$ python -q
>>> import numpy as np
>>> from numpy import linalg as LA
>>> np.set_printoptions(precision=2, suppress=True, linewidth=120, floatmode="fixed")
>>> rng = np.random.default_rng(3383)
>>> ang = rng.uniform(0, 2 * np.pi, 14)
>>> O, _ = LA.qr(np.array([[1.2, 0.8], [-1.1, -0.6], [-0.1, 1.9], [0.1, 0.6]]))
>>> X = 3 * np.c_[np.cos(ang), np.sin(ang)] @ O.T
>>> X
array([[ 1.94, -1.67,  1.44,  0.60],
       [ 1.23, -1.28, -2.36, -0.51],
       [-0.59,  0.73,  2.76,  0.69],
       [ 1.35, -1.38, -2.25, -0.47],
       [-1.37,  1.09, -2.31, -0.77],
       [-1.13,  0.85, -2.52, -0.80],
       [-1.57,  1.29, -2.08, -0.73],
       [ 0.18, -0.36, -2.87, -0.76],
       [ 0.56, -0.70, -2.78, -0.69],
       [-2.03,  1.92,  1.08,  0.08],
       [-0.54,  0.30, -2.82, -0.82],
       [-1.92,  1.84,  1.37,  0.17],
       [ 1.19, -1.25, -2.40, -0.52],
       [ 2.20, -1.98,  0.39,  0.34]])
>>> left, sigma, Vh = LA.svd(X)
>>> vecs = Vh[:(sigma > 1e-8).sum()]
>>> x = X[5] + 2 * X[8] + rng.integers(2) * np.eye(4)[0]
>>> x
array([ 1.00, -0.54, -8.08, -2.19])
>>> np.allclose(vecs.T @ vecs @ x, x)
False
>>> print(vecs.T @ vecs)
[[ 0.54 -0.49  0.02  0.06]
 [-0.49  0.45  0.05 -0.04]
 [ 0.02  0.05  0.93  0.25]
 [ 0.06 -0.04  0.25  0.08]]
>>> print(np.diag(vecs.T @ vecs))
[0.54 0.45 0.93 0.08]
>>> round(LA.norm(x - vecs.T @ vecs @ x), 2)
np.float64(0.68)
>>> D = LA.norm(X[:, None] - X[None], axis=-1)
>>> D[11].round(6).argsort(kind="stable")[:4]
array([11,  9,  2,  6])
>>> (D + 1e9 * np.eye(14)).round(6).argmin(axis=1)
array([13, 12, 11,  1,  6,  4,  4,  8,  7, 11,  5,  9,  1,  0])
>>> print(D.mean(axis=1).argmax())
2
>>> left, sigma, Vh = LA.svd(X)
>>> print(np.argmax(sigma[:-1] / (sigma[1:] + 1e-6)) + 1)
2
>>> print(sigma.round(2) + 0)
[8.72 7.07 0.00 0.00]
>>> out = left[:, :2] @ np.diag(sigma[:2]) @ Vh[:2]
>>> round(np.abs(X - out).max(), 2)
np.float64(0.0)
>>> out
array([[ 1.94, -1.67,  1.44,  0.60],
       [ 1.23, -1.28, -2.36, -0.51],
       [-0.59,  0.73,  2.76,  0.69],
       [ 1.35, -1.38, -2.25, -0.47],
       [-1.37,  1.09, -2.31, -0.77],
       [-1.13,  0.85, -2.52, -0.80],
       [-1.57,  1.29, -2.08, -0.73],
       [ 0.18, -0.36, -2.87, -0.76],
       [ 0.56, -0.70, -2.78, -0.69],
       [-2.03,  1.92,  1.08,  0.08],
       [-0.54,  0.30, -2.82, -0.82],
       [-1.92,  1.84,  1.37,  0.17],
       [ 1.19, -1.25, -2.40, -0.52],
       [ 2.20, -1.98,  0.39,  0.34]])
>>> W1 = np.array([[4, 3, -3, 5, 2, -4],
...     [5, 4, 0, -4, 3, -3],
...     [5, -4, -1, -1, -1, 0],
...     [-1, 5, 2, 5, 0, -4]])
>>> b = np.array([-4, -2, -1, -2, -5, -4])
>>> H = np.maximum(X @ W1 + b, 0)
>>> print(LA.matrix_rank(H))
5
>>> (H > 0).astype(int)
array([[1, 0, 0, 1, 0, 0],
       [0, 1, 0, 1, 0, 0],
       [1, 0, 0, 0, 0, 0],
       [0, 1, 0, 1, 0, 0],
       [0, 1, 1, 0, 0, 1],
       [0, 1, 1, 0, 0, 1],
       [0, 1, 1, 0, 0, 1],
       [0, 1, 0, 0, 0, 0],
       [0, 1, 0, 1, 0, 0],
       [1, 0, 1, 0, 0, 0],
       [0, 1, 1, 0, 0, 1],
       [1, 0, 1, 0, 0, 0],
       [0, 1, 0, 1, 0, 0],
       [0, 0, 0, 1, 0, 0]])
>>> C = np.array([[-3, 2], [3, 2], [-3, 3], [1, 1], [-2, 2], [-1, -1]])
>>> (H @ C).round(6).argmax(axis=1)
array([1, 0, 1, 0, 1, 1, 1, 0, 0, 1, 1, 1, 0, 0])
>>> W1 @ C
array([[ 11,  18],
       [-10,  23],
       [-23,  -4],
       [ 21,  23]])
>>> [round(float(x), 2) for x in LA.svd(X, compute_uv=False)[:3]]
[8.72, 7.07, 0.0]
>>> print(LA.cond(X) > 100)
True
>>> np.argsort(-LA.norm(X, axis=0).round(6), kind="stable")[:3]
array([2, 0, 1])
>>> A = np.loadtxt("mat.csv", delimiter=",")
>>> A
array([[ 4.99,  1.07,  5.59,  3.44],
       [ 1.25, -0.11, -4.58,  6.49],
       [ 6.74,  1.47, 22.48,  2.15],
       [ 0.49, -0.39, -2.12,  7.15],
       [ 3.22,  0.99, 16.66,  4.40],
       [11.89,  3.88, 17.57, -2.83],
       [-0.11, -0.92,  4.90,  7.97],
       [ 4.85,  1.27, 11.08,  3.31],
       [-4.06, -2.14, -1.06, 11.17],
       [-2.40, -0.92,  3.08,  9.12],
       [ 4.47,  0.96, 10.56,  3.80],
       [-1.32, -0.68, 10.53,  8.35],
       [ 2.85, -0.27, 14.20,  5.85],
       [ 6.05,  1.67,  1.48,  2.31],
       [ 8.26,  1.98, 10.88,  0.89],
       [ 5.09,  1.07, 14.30,  3.38],
       [ 4.05,  1.02, 16.54,  3.95],
       [-5.80, -2.16,  5.11, 12.06],
       [-0.40, -0.32,  6.51,  7.52],
       [ 2.49, -0.40, -2.15,  6.15]])
>>> D = LA.norm(A[:, None] - A[None], axis=-1)
>>> (D + 1e9 * np.eye(20)).round(6).argmin(axis=1)
array([13,  3, 16, 19, 16, 14, 18, 10,  9,  6,  7, 18,  4,  0,  7, 16,  4,  9,  6,  3])
>>> D.mean(axis=1).argmax()
np.int64(5)
>>> G = np.cov(A, rowvar=False)
>>> np.round(LA.eigvalsh(G)[::-1], 2) + 0
array([72.44, 18.32,  0.14,  0.00])
>>> print(np.polyfit(A[:, 1], A[:, 2], 1))
[2.99 7.02]
>>> round(np.corrcoef(A[:, 1], A[:, 2])[0, 1], 2)
np.float64(0.57)
